In [1]: import numpy as np

In [2]: import numpy.linalg as la

In [3]: np.set_printoptions(precision=1, suppress=True, linewidth=120)

In [4]: M2 = np.array([[9, 2, 9], [9, 2, 3], [9, 8, 8]])

In [5]: A = np.tril(M2)

In [6]: print(A)
[[9 0 0]
 [9 2 0]
 [9 8 8]]

In [7]: # triangular: eigenvalues sit on the diagonal

In [8]: Q, vecs = la.qr(A[:, :1])[0], la.qr(A[:, 1:])[0]

In [9]: sv = la.svd(Q.T @ vecs, compute_uv=False)

In [10]: print(round(float(la.norm(Q @ Q.T - vecs @ vecs.T, 2)), 1))
1.0

In [11]: rng = np.random.default_rng(408)

In [12]: lab = rng.permutation(3)

In [13]: print(lab)
[1 0 2]

In [14]: M2 = A[lab][:, lab]

In [15]: print(np.diag(M2))
[2 9 8]

In [16]: print(np.allclose(M2, A))
False

In [17]: data = np.load("arr.npy")

In [18]: print(data)
[[0 0 1 1]
 [0 0 0 1]
 [1 0 0 1]
 [1 1 1 0]]

In [19]: proj = np.triu(np.array([[-2, 2, 1, -5], [1, -3, -3, 5], [2, 3, 3, 5], [-4, 2, -1, 3]]), 1) + np.eye(4)

In [20]: M2 = proj @ data @ la.inv(proj)

In [21]: print(np.trace(M2), np.trace(data))
0.0 0

In [22]: print(M2)
[[ -4.   3.   9. -76.]
 [  2.   1.   6. -27.]
 [  6.  -7. -22. 176.]
 [  1.  -1.  -3.  25.]]

In [23]: print(round(la.det(M2), 1))
1.0

In [24]: print(np.round(np.poly(M2), 1) + 0)
[ 1.  0. -4. -2.  1.]

In [25]: print(la.cond(M2) > 100)
True

In [26]: print(round(la.norm(M2, 2) / la.norm(M2), 1))
1.0

In [27]: print(la.matrix_rank(M2, rtol=0.1))
1

In [28]: print(np.trace(data @ data @ data) // 6)
1

In [29]: print(data.sum(axis=0))
[2 1 2 3]

In [30]: Lm = np.diag(data.sum(axis=1)) - data

In [31]: print(Lm)
[[ 2  0 -1 -1]
 [ 0  1  0 -1]
 [-1  0  2 -1]
 [-1 -1 -1  3]]

In [32]: print(la.matrix_rank(Lm))
3

In [33]: print(np.round(la.eigvalsh(Lm), 1) + 0)
[0. 1. 3. 4.]

In [34]: C = np.array([[3, 1, 0]])

In [35]: m1 = rng.normal(size=(12, 1)) @ C + np.array([1, 1, 1])

In [36]: print(m1)
[[-6.1 -1.4  1. ]
 [ 1.5  1.2  1. ]
 [ 4.9  2.3  1. ]
 [-1.4  0.2  1. ]
 [-1.8  0.1  1. ]
 [ 2.   1.3  1. ]
 [-2.8 -0.3  1. ]
 [ 3.2  1.7  1. ]
 [ 5.2  2.4  1. ]
 [-1.   0.3  1. ]
 [ 3.   1.7  1. ]
 [-2.6 -0.2  1. ]]

In [37]: # rank 2

In [38]: print(la.lstsq(m1[:-1].T, m1[-1])[2])
2

In [39]: print(np.round(np.trace(la.pinv(m1) @ m1), 1))
2.0

In [40]: w, vecs = la.eigh(data)

In [41]: print(np.round(vecs @ np.diag(w) @ vecs.T, 1) + 0)
[[0. 0. 1. 1.]
 [0. 0. 0. 1.]
 [1. 0. 0. 1.]
 [1. 1. 1. 0.]]

In [42]: print(np.unique(w.round(6) + 0, return_counts=True)[1])
[1 1 1 1]

In [43]: print(la.svd(data, compute_uv=False))
[2.2 1.5 1.  0.3]

In [44]: print(np.abs(vecs[:, -1]))
[0.5 0.3 0.5 0.6]

In [45]: print(w)
[-1.5 -1.   0.3  2.2]

In [46]: print(np.round(vecs.T @ vecs, 1) + 0)
[[1. 0. 0. 0.]
 [0. 1. 0. 0.]
 [0. 0. 1. 0.]
 [0. 0. 0. 1.]]
